% ipython --no-banner

In [1]: import numpy as np

In [2]: import numpy.linalg as la

In [3]: np.set_printoptions(precision=1, suppress=True, linewidth=120, legacy="1.25")

In [4]: X = np.array([[4, 3, 0, 2],
   ...:     [5, 4, 3, 3],
   ...:     [5, 1, 5, 2],
   ...:     [0, 1, 5, 2],
   ...:     [3, 2, 1, 1],
   ...:     [3, 2, 1, 1]])

In [5]: W1 = np.array([[0, 2, 2, 0, 1], [0, 0, 2, 2, 2], [0, 0, 0, 0, 2], [2, 0, 1, 2, 2]])

In [6]: b = np.array([-1, 0, -2, -2, 0])

In [7]: H = np.maximum(X @ W1 + b, 0)

In [8]: la.matrix_rank(H)
Out[8]: 5

In [9]: basis = np.array([[-3, 2, -4], [3, 5, -3], [-5, 0, 4], [4, -4, 1], [3, 3, 4]])

In [10]: (H @ basis).round(6).argmax(axis=1)
Out[10]: array([2, 2, 1, 2, 2, 2])

In [11]: other = np.c_[X[:, :2] @ np.array([[3, 2], [0, 3]]), np.array([1, 0, -2, 2, -2, -2])]

In [12]: other
Out[12]: 
array([[12, 17,  1],
       [15, 22,  0],
       [15, 13, -2],
       [ 0,  3,  2],
       [ 9, 12, -2],
       [ 9, 12, -2]])

In [13]: la.matrix_rank(np.c_[X, other])
Out[13]: 4

In [14]: np.round(la.norm(other - X @ la.lstsq(X, other)[0], axis=0), 1) + 0
Out[14]: array([0., 0., 0.])

In [15]: la.matrix_rank(other)
Out[15]: 3

In [16]: r0 = np.array([-2, -3])

In [17]: np.correlate(X[4], X[1], "full")
Out[17]: array([ 9, 15, 21, 29, 17,  9,  5])

In [18]: vec = np.array([-2, -2, 1, -1])

In [19]: target = X @ vec

In [20]: la.solve(X.T @ X, X.T @ target)
Out[20]: array([-2., -2.,  1., -1.])

In [21]: la.lstsq(X, target)[0]
Out[21]: array([-2., -2.,  1., -1.])

In [22]: rng = np.random.default_rng(42539)

In [23]: target = target + 0.1 * rng.normal(size=6)

In [24]: target
Out[24]: array([-16. , -18. ,  -9.1,   1.1,  -9.9, -10. ])

In [25]: b, *_ = la.lstsq(X, target)

In [26]: [round(float(la.norm(la.solve(X.T @ X + lam * np.eye(4), X.T @ target))), 2) for lam in (0, 1, 10, 100)]
Out[26]: [3.17, 3.07, 2.6, 1.39]

In [27]: b.round()
Out[27]: array([-2., -2.,  1., -1.])

In [28]: np.round(la.norm(target - X @ b), 1)
Out[28]: 0.1
